$ python3 -q
>>> import numpy as np
>>> import numpy.linalg as la
>>> np.set_printoptions(precision=2, suppress=True, linewidth=200, floatmode="fixed")
>>> tidy = lambda a: np.round(a, 2) + 0
>>> J = np.array([[5, 6, 7, 8], [9, 10, 11, 12], [13, 14, 15, 16]])
>>> J
array([[ 5,  6,  7,  8],
       [ 9, 10, 11, 12],
       [13, 14, 15, 16]])
>>> # looks like rank 2
>>> r = la.matrix_rank(J)
>>> print(r)
2
>>> ns = la.svd(J)[2][r:].T
>>> la.matrix_rank(J.T @ J), la.matrix_rank(J @ J.T)
(np.int64(2), np.int64(2))
>>> tidy(ns @ ns.T)
array([[ 0.30, -0.40, -0.10,  0.20],
       [-0.40,  0.70, -0.20, -0.10],
       [-0.10, -0.20,  0.70, -0.40],
       [ 0.20, -0.10, -0.40,  0.30]])
>>> print(ns.shape)
(4, 2)
>>> print(la.cond(J) > 100)
True
>>> print(la.matrix_rank(J, rtol=0.1))
1
>>> tidy(la.norm(J, 2) / la.norm(J))
np.float64(1.0)
>>> np.argsort(-la.norm(J, axis=0).round(6), kind="stable")[:3]
array([3, 2, 1])
>>> Uu, s, vt = la.svd(J)
>>> tidy(s)
array([38.27,  1.14,  0.00])
>>> out = Uu[:, :2] @ np.diag(s[:2]) @ vt[:2]
>>> tidy(la.norm(J - out, 2)), tidy(s[2])
(np.float64(0.0), np.float64(0.0))
>>> W1 = np.array([[5, 6, 0, 9, 9, 1],
...     [0, 9, 8, 5, 3, 4],
...     [6, 0, 8, 6, 6, 7],
...     [7, 6, 3, 2, 1, 4]])
>>> b = np.array([0, 2, -3, -4, 3, -2])
>>> H = np.maximum(J @ W1 + b, 0)
>>> (H > 0).mean(axis=0)
array([1.00, 1.00, 1.00, 1.00, 1.00, 1.00])
>>> cent = np.array([[4, 6, -1],
...     [6, 1, 3],
...     [-8, -6, 0],
...     [-2, -2, 2],
...     [1, 9, 7],
...     [-5, -8, -6]])
>>> W1 @ cent
array([[ 42,  91,  88],
       [-37, -54,  34],
       [-81, -26,   6],
       [ 17,   3,  -2]])
>>> H @ cent
array([[-386,   44,  701],
       [-622,  100, 1205],
       [-858,  156, 1709]])
